$ python -q
>>> import numpy as np
>>> import numpy.linalg as la
>>> np.set_printoptions(precision=2, suppress=True, linewidth=160)
>>> m1 = np.load("run7.npy")
>>> print(m1)
[[ 0.16  0.36 -0.84  0.36]
 [ 0.36  0.84  0.36 -0.16]
 [-0.84  0.36  0.16  0.36]
 [ 0.36 -0.16  0.36  0.84]]
>>> print(np.all(la.eigvalsh(m1) > 0))
False
>>> Z = np.array([[-1, -1, -2, -2, 3, -2],
...     [1, 3, -1, -2, 0, -3],
...     [-3, -2, 2, 1, 0, -1],
...     [2, -1, -1, 0, -2, 1],
...     [-1, 0, 2, 1, -3, -2],
...     [-1, 0, -3, -1, 1, 1]])
>>> rng = np.random.default_rng(79)
>>> A = (rng.random((41, 6)) < 0.25) @ Z
>>> print(A)
[[ 1  2 -3 -2 -4 -3]
 [-3 -2  2  1  0 -1]
 [ 2  1 -4 -4  1 -4]
 [ 2 -1 -1  0 -2  1]
 [-2 -1  0 -1  0 -4]
 [ 0  0  0  0  0  0]
 [-4 -3  0 -1  3 -3]
 [-3 -2  2  1  0 -1]
 [ 0  3  1 -1 -3 -5]
 [ 1  3 -1 -2  0 -3]
 [ 1 -1 -4 -1 -1  2]
 [ 0  3 -4 -3  1 -2]
 [-2  1  1 -1  0 -4]
 [-3  1 -2 -2  1 -3]
 [ 0  0  0  0  0  0]
 [-2  0 -1  0 -2 -1]
 [-2 -3  3  2 -5 -2]
 [ 0  3  1 -1 -3 -5]
 [ 0  0  0  0  0  0]
 [-4 -2  4  2 -3 -3]
 [-1 -1 -2 -2  3 -2]
 [-1  0 -3 -1  1  1]
 [-2  0 -1  0 -2 -1]
 [ 0  0  0  0  0  0]
 [ 0  0  0 -1 -2 -3]
 [-3 -2  2  1  0 -1]
 [ 1 -2 -3 -2  1 -1]
 [-3  1 -2 -2  1 -3]
 [ 1 -1 -4 -1 -1  2]
 [-4 -2  4  2 -3 -3]
 [-3 -2  2  1  0 -1]
 [-2  1  1 -1  0 -4]
 [-1  0 -3 -1  1  1]
 [-1 -1 -2 -2  3 -2]
 [-3 -2  2  1  0 -1]
 [-2  0 -1  0 -2 -1]
 [-2  1  1 -1  0 -4]
 [ 0  0  0  0  0  0]
 [ 1 -1 -4 -1 -1  2]
 [ 1 -2 -3 -2  1 -1]
 [-4 -2  4  2 -3 -3]]
>>> # rows 1 and 7 are equal
>>> print(round(la.norm(A[18] - A[10]), 2))
4.9
>>> print(la.norm(A, axis=0))
[13.34 10.54 15.1   9.54 12.   15.87]
>>> print(round(float(la.norm(A, 2)), 2))
20.79
>>> print(A[18] @ A[10])
0
>>> print(la.norm(A, axis=1).argmax())
19
>>> print(np.round(la.norm(A, "nuc"), 2))
66.14
>>> print(round(la.norm(A, 1), 2), np.round(la.norm(A, np.inf), 2))
84.0 18.0
>>> Ac = A - A.mean(axis=0)
>>> V = la.svd(Ac)[2][:5]
>>> other = Ac - Ac @ V.T @ V
>>> print(la.norm(other, axis=1).round(6).argmax())
4
>>> print(round(float(la.norm(other) / la.norm(Ac)), 2))
0.02
>>> Z = A[[3, 18]].astype(float)
>>> for _ in range(6):
...     labels = la.norm(A[:, None] - Z, axis=-1).argmin(axis=1)
...     Z = np.array([A[labels == j].mean(axis=0) for j in range(2)])
... 
>>> print(labels)
[0 1 0 0 1 1 1 1 1 0 0 0 1 1 1 1 1 1 1 1 0 0 1 1 1 1 0 1 0 1 1 1 0 0 1 1 1 1 0 0 1]
>>> print(np.bincount(labels))
[14 27]
>>> print(Z)
[[ 0.5  -0.07 -2.93 -1.71  0.21 -0.64]
 [-1.96 -0.44  0.85  0.04 -0.85 -2.11]]
>>> Ac = (A - A.mean(axis=0)) / A.std(axis=0)
>>> print(Ac.std(axis=0))
[1. 1. 1. 1. 1. 1.]
>>> print(np.argwhere(np.abs(Ac) > 2))
[[ 2  3]
 [ 8  1]
 [ 9  1]
 [11  1]
 [16  4]
 [17  1]]
>>> c = la.lstsq(np.delete(Ac, 3, axis=1), Ac[:, 3])[0]
>>> print(c)
[-0.21 -0.07  0.74 -0.28  0.53]
>>> print(np.abs(c).argmax())
2
>>> J = np.load("sample2.npy")
>>> print(J)
[[-5. -3.  0.  0.  0.  0.  0.  0.  0.  0.]
 [-3.  7. -3.  0.  0.  0.  0.  0.  0.  0.]
 [ 0. -3. -3. -3.  0.  0.  0.  0.  0.  0.]
 [ 0.  0. -3. -1. -3.  0.  0.  0.  0.  0.]
 [ 0.  0.  0. -3.  2. -3.  0.  0.  0.  0.]
 [ 0.  0.  0.  0. -3. -2. -3.  0.  0.  0.]
 [ 0.  0.  0.  0.  0. -3.  2. -3.  0.  0.]
 [ 0.  0.  0.  0.  0.  0. -3. -4. -3.  0.]
 [ 0.  0.  0.  0.  0.  0.  0. -3. -3. -3.]
 [ 0.  0.  0.  0.  0.  0.  0.  0. -3.  1.]]
>>> # symmetric
>>> other = J[0, 0] * J[1:] - np.outer(J[1:, 0], J[0])
>>> print(other)
[[  0. -44.  15.   0.   0.   0.   0.   0.   0.   0.]
 [  0.  15.  15.  15.  -0.  -0.  -0.  -0.  -0.  -0.]
 [  0.   0.  15.   5.  15.  -0.  -0.  -0.  -0.  -0.]
 [  0.   0.  -0.  15. -10.  15.  -0.  -0.  -0.  -0.]
 [  0.   0.  -0.  -0.  15.  10.  15.  -0.  -0.  -0.]
 [  0.   0.  -0.  -0.  -0.  15. -10.  15.  -0.  -0.]
 [  0.   0.  -0.  -0.  -0.  -0.  15.  20.  15.  -0.]
 [  0.   0.  -0.  -0.  -0.  -0.  -0.  15.  15.  15.]
 [  0.   0.  -0.  -0.  -0.  -0.  -0.  -0.  15.  -5.]]
>>> print(J[:, 0] / J[0, 0])
[ 1.   0.6 -0.  -0.  -0.  -0.  -0.  -0.  -0.  -0. ]
>>> q, V = la.qr(J[:, :3])[0], la.qr(J[:, 3:])[0]
>>> sigma = la.svd(q.T @ V, compute_uv=False)
>>> print((sigma > 0.9).sum())
1
>>> print(J @ J)
[[ 34.  -6.   9.   0.   0.   0.   0.   0.   0.   0.]
 [ -6.  67. -12.   9.   0.   0.   0.   0.   0.   0.]
 [  9. -12.  27.  12.   9.   0.   0.   0.   0.   0.]
 [  0.   9.  12.  19.  -3.   9.   0.   0.   0.   0.]
 [  0.   0.   9.  -3.  22.   0.   9.   0.   0.   0.]
 [  0.   0.   0.   9.   0.  22.   0.   9.   0.   0.]
 [  0.   0.   0.   0.   9.   0.  22.   6.   9.   0.]
 [  0.   0.   0.   0.   0.   9.   6.  34.  21.   9.]
 [  0.   0.   0.   0.   0.   0.   9.  21.  27.   6.]
 [  0.   0.   0.   0.   0.   0.   0.   9.   6.  10.]]
>>> print(round(float(np.abs(la.eigvals(J)).max()), 2))
8.53
>>> print(np.trace(J))
-6.0
>>> print(la.matrix_power(J, 2))
[[ 34.  -6.   9.   0.   0.   0.   0.   0.   0.   0.]
 [ -6.  67. -12.   9.   0.   0.   0.   0.   0.   0.]
 [  9. -12.  27.  12.   9.   0.   0.   0.   0.   0.]
 [  0.   9.  12.  19.  -3.   9.   0.   0.   0.   0.]
 [  0.   0.   9.  -3.  22.   0.   9.   0.   0.   0.]
 [  0.   0.   0.   9.   0.  22.   0.   9.   0.   0.]
 [  0.   0.   0.   0.   9.   0.  22.   6.   9.   0.]
 [  0.   0.   0.   0.   0.   9.   6.  34.  21.   9.]
 [  0.   0.   0.   0.   0.   0.   9.  21.  27.   6.]
 [  0.   0.   0.   0.   0.   0.   0.   9.   6.  10.]]
>>> M = np.load("arr.npy")
>>> print(M.round(2) + 0)
[[ -1.68 -19.87  -6.19   8.7   -6.19  -4.98 -13.05]
 [ -1.67 -19.81  -6.17   8.68  -6.17  -4.96 -13.  ]
 [ -1.13 -10.16  -2.26   5.26  -2.26  -2.63  -6.4 ]
 [ -1.07  -8.45  -1.65   4.57  -1.65  -2.24  -5.29]
 [ -1.06  -8.25  -1.58   4.49  -1.58  -2.19  -5.17]
 [ -1.05  -7.54  -1.33   4.19  -1.33  -2.02  -4.71]
 [ -1.01  -5.08  -0.54   3.07  -0.54  -1.46  -3.2 ]
 [ -1.01  -4.93  -0.5    3.    -0.5   -1.43  -3.11]
 [ -1.    -4.68  -0.43   2.88  -0.43  -1.37  -2.96]
 [ -1.    -2.98   0.     1.99   0.    -1.    -1.99]
 [ -1.    -2.15   0.17   1.51   0.17  -0.81  -1.54]
 [ -0.64  -0.07   0.12  -0.04   0.12  -0.23  -0.4 ]
 [  0.35   0.     0.02   0.14   0.02   0.12   0.25]
 [  0.52   0.01   0.05   0.22   0.05   0.17   0.37]
 [  1.11   0.07   0.21   0.52   0.21   0.39   0.87]
 [  1.55   0.15   0.37   0.77   0.37   0.55   1.29]
 [  3.02   0.62   1.11   1.64   1.11   1.14   2.84]
 [  5.33   1.84   2.68   3.02   2.68   2.19   5.71]
 [  6.01   2.29   3.19   3.42   3.19   2.51   6.62]
 [  7.54   3.41   4.45   4.31   4.45   3.27   8.77]
 [  9.44   5.     6.14   5.4    6.14   4.26  11.58]
 [ 10.11   5.6    6.76   5.78   6.76   4.61  12.61]
 [ 17.86  13.77  14.7    9.95  14.7    9.01  25.37]]
>>> # looks like rank 3
>>> gram = np.cov(M, rowvar=False)
>>> print(np.argsort(-M.std(axis=0).round(6), kind="stable"))
[6 1 0 2 4 5 3]
>>> print(np.round(la.eigvalsh(gram)[::-1], 2) + 0)
[192.93  16.49   0.99   0.     0.     0.     0.  ]
>>> print(np.round(np.polyfit(M[:, 4], M[:, 2], 1), 2) + 0)
[1. 0.]
>>> print(gram.shape)
(7, 7)
>>> print(np.corrcoef(M.T))
[[ 1.    0.78  0.94  0.39  0.94  0.94  0.95]
 [ 0.78  1.    0.91 -0.24  0.91  0.94  0.94]
 [ 0.94  0.91  1.    0.17  1.    0.98  0.99]
 [ 0.39 -0.24  0.17  1.    0.17  0.08  0.1 ]
 [ 0.94  0.91  1.    0.17  1.    0.98  0.99]
 [ 0.94  0.94  0.98  0.08  0.98  1.    1.  ]
 [ 0.95  0.94  0.99  0.1   0.99  1.    1.  ]]
>>> labels = M[:, 3] > np.median(M[:, 3])
>>> f = M[labels].mean(axis=0) - M[~labels].mean(axis=0)
>>> print(f)
[ 3.42 -2.57  1.19  4.33  1.19  0.57  1.73]
>>> print(round((((M - M.mean(axis=0)) @ f > 0) == labels).mean(), 2))
0.78
>>> print(np.argsort(-np.abs(f).round(6), kind="stable"))
[3 0 1 6 2 4 5]
>>> print(np.allclose(M[:-1].T @ la.lstsq(M[:-1].T, M[-1])[0], M[-1]))
True
>>> print(np.unique(M.round(6), axis=0).shape)
(23, 7)
>>> print(la.lstsq(M[:-1].T, M[-1])[2])
3
>>> print(np.abs(np.diag(la.qr(M)[1])) > 1e-9)
[ True  True  True False False False False]
>>> E = np.load("out11.npy")
>>> print(E)
[[ 4  7  5 -9 -7 -2]
 [ 2  1 -6 -9 -8 -6]
 [ 4  3 -3 -1  6 -2]
 [ 9  5 -1  8  8 -2]
 [ 5  4 -9  3  6  4]
 [ 0  4 -8 -3 -4 -4]]
>>> labels = rng.permutation(6)
>>> print(labels)
[4 2 3 5 0 1]
>>> other = E[labels][:, labels]
>>> print(other)
[[ 6 -9  3  4  5  4]
 [ 6 -3 -1 -2  4  3]
 [ 8 -1  8 -2  9  5]
 [-4 -8 -3 -4  0  4]
 [-7  5 -9 -2  4  7]
 [-8 -6 -9 -6  2  1]]
>>> X = np.load("test17.npy")
>>> print(X)
[[ 4  4  4  4  4  4  4  4  4  4]
 [ 4  8  8  8  8  8  8  8  8  8]
 [ 4  8 12 12 12 12 12 12 12 12]
 [ 4  8 12 16 16 16 16 16 16 16]
 [ 4  8 12 16 20 20 20 20 20 20]
 [ 4  8 12 16 20 24 24 24 24 24]
 [ 4  8 12 16 20 24 28 28 28 28]
 [ 4  8 12 16 20 24 28 32 32 32]
 [ 4  8 12 16 20 24 28 32 36 36]
 [ 4  8 12 16 20 24 28 32 36 40]]
>>> q, R = la.qr(X)
>>> print(np.abs(np.diag(R)))
[12.65  3.79  3.77  3.74  3.7   3.65  3.58  3.46  3.27  2.83]
>>> print(q.round(2) + 0)
[[-0.32  0.95  0.    0.    0.    0.    0.    0.    0.    0.  ]
 [-0.32 -0.11  0.94  0.    0.    0.    0.    0.    0.    0.  ]
 [-0.32 -0.11 -0.12  0.94  0.    0.    0.    0.    0.    0.  ]
 [-0.32 -0.11 -0.12 -0.13  0.93  0.    0.    0.    0.    0.  ]
 [-0.32 -0.11 -0.12 -0.13 -0.15  0.91  0.    0.    0.    0.  ]
 [-0.32 -0.11 -0.12 -0.13 -0.15 -0.18  0.89  0.    0.    0.  ]
 [-0.32 -0.11 -0.12 -0.13 -0.15 -0.18 -0.22  0.87  0.    0.  ]
 [-0.32 -0.11 -0.12 -0.13 -0.15 -0.18 -0.22 -0.29  0.82  0.  ]
 [-0.32 -0.11 -0.12 -0.13 -0.15 -0.18 -0.22 -0.29 -0.41 -0.71]
 [-0.32 -0.11 -0.12 -0.13 -0.15 -0.18 -0.22 -0.29 -0.41  0.71]]
>>> print(q @ R)
[[ 4.  4.  4.  4.  4.  4.  4.  4.  4.  4.]
 [ 4.  8.  8.  8.  8.  8.  8.  8.  8.  8.]
 [ 4.  8. 12. 12. 12. 12. 12. 12. 12. 12.]
 [ 4.  8. 12. 16. 16. 16. 16. 16. 16. 16.]
 [ 4.  8. 12. 16. 20. 20. 20. 20. 20. 20.]
 [ 4.  8. 12. 16. 20. 24. 24. 24. 24. 24.]
 [ 4.  8. 12. 16. 20. 24. 28. 28. 28. 28.]
 [ 4.  8. 12. 16. 20. 24. 28. 32. 32. 32.]
 [ 4.  8. 12. 16. 20. 24. 28. 32. 36. 36.]
 [ 4.  8. 12. 16. 20. 24. 28. 32. 36. 40.]]
>>> x = np.array([2, -8, -4, 4, 6, 6, -5, -7, -2, -4])
>>> rhs = X @ x
>>> print(rhs)
[ -48 -104 -128 -136 -160 -208 -280 -332 -356 -372]
>>> print(la.solve(X.T, X[8]))
[0. 0. 0. 0. 0. 0. 0. 0. 1. 0.]
>>> print(la.solve(X, 4 * rhs))
[  8. -32. -16.  16.  24.  24. -20. -28.  -8. -16.]
>>> print(la.solve(X, X[:, 6]))
[0. 0. 0. 0. 0. 0. 1. 0. 0. 0.]
>>> evals, V = la.eigh(X)
>>> x = np.array([1, 1, 2, 0, 2, 2, 1, 2, 1, 0])
>>> print(V * np.abs(evals) @ V.T)
[[ 4.  4.  4.  4.  4.  4.  4.  4.  4.  4.]
 [ 4.  8.  8.  8.  8.  8.  8.  8.  8.  8.]
 [ 4.  8. 12. 12. 12. 12. 12. 12. 12. 12.]
 [ 4.  8. 12. 16. 16. 16. 16. 16. 16. 16.]
 [ 4.  8. 12. 16. 20. 20. 20. 20. 20. 20.]
 [ 4.  8. 12. 16. 20. 24. 24. 24. 24. 24.]
 [ 4.  8. 12. 16. 20. 24. 28. 28. 28. 28.]
 [ 4.  8. 12. 16. 20. 24. 28. 32. 32. 32.]
 [ 4.  8. 12. 16. 20. 24. 28. 32. 36. 36.]
 [ 4.  8. 12. 16. 20. 24. 28. 32. 36. 40.]]
>>> print(x @ X @ x)
2220
>>> print(V * np.maximum(evals, 0) @ V.T)
[[ 4.  4.  4.  4.  4.  4.  4.  4.  4.  4.]
 [ 4.  8.  8.  8.  8.  8.  8.  8.  8.  8.]
 [ 4.  8. 12. 12. 12. 12. 12. 12. 12. 12.]
 [ 4.  8. 12. 16. 16. 16. 16. 16. 16. 16.]
 [ 4.  8. 12. 16. 20. 20. 20. 20. 20. 20.]
 [ 4.  8. 12. 16. 20. 24. 24. 24. 24. 24.]
 [ 4.  8. 12. 16. 20. 24. 28. 28. 28. 28.]
 [ 4.  8. 12. 16. 20. 24. 28. 32. 32. 32.]
 [ 4.  8. 12. 16. 20. 24. 28. 32. 36. 36.]
 [ 4.  8. 12. 16. 20. 24. 28. 32. 36. 40.]]
>>> print((np.sign(V[:, -1].round(6)) == np.sign(V[0, -1].round(6))).astype(int))
[1 1 1 1 1 1 1 1 1 1]
>>> data = np.load("m.npy")
>>> print(data)
[[  6  -2  -1  -2  -4   7   5]
 [ -8   3   8  -4   2  -9  -7]
 [-34  13  39 -22   6 -38 -30]]
>>> # row 2 dominates
>>> w1 = np.array([[3, 1], [3, 2], [3, 2], [1, 1], [3, 0], [2, 1], [0, 3]])
>>> c = np.array([-1, -2])
>>> H = np.maximum(data @ w1 + c, 0)
>>> print((H > 0).mean(axis=0))
[0.33 0.33]
>>> print(la.matrix_rank(H))
1
>>> Z = np.array([[4, 3], [3, 5]])
>>> print((H @ Z).round(6).argmax(axis=1))
[1 0 0]
>>> print(H @ Z)
[[ 86 114]
 [  0   0]
 [  0   0]]
>>> print(w1 @ Z)
[[15 14]
 [18 19]
 [18 19]
 [ 7  8]
 [12  9]
 [11 11]
 [ 9 15]]
>>> f, r1 = data[2], data[0]
>>> print(f @ r1)
-665
>>> p = (f @ r1) / (f @ f) * f
>>> print(np.outer(f, r1))
[[-204   68   34   68  136 -238 -170]
 [  78  -26  -13  -26  -52   91   65]
 [ 234  -78  -39  -78 -156  273  195]
 [-132   44   22   44   88 -154 -110]
 [  36  -12   -6  -12  -24   42   30]
 [-228   76   38   76  152 -266 -190]
 [-180   60   30   60  120 -210 -150]]
>>> print(np.round(la.norm(f + r1) ** 2 + la.norm(f - r1) ** 2, 2))
11690.0
>>> left, sigma, Vh = la.svd(data, full_matrices=False)
>>> print((sigma > 1e-8).sum())
2
>>> print(round(float(np.sqrt((sigma ** 2).sum())), 2), round(float(la.norm(data)), 2))
78.31 78.31
>>> print(left.shape, sigma.shape, Vh.shape)
(3, 3) (3,) (3, 7)
>>> print(np.round(left.T @ left, 2) + 0)
[[1. 0. 0.]
 [0. 1. 0.]
 [0. 0. 1.]]
>>> print(sigma.round(2) + 0)
[77.93  7.64  0.  ]
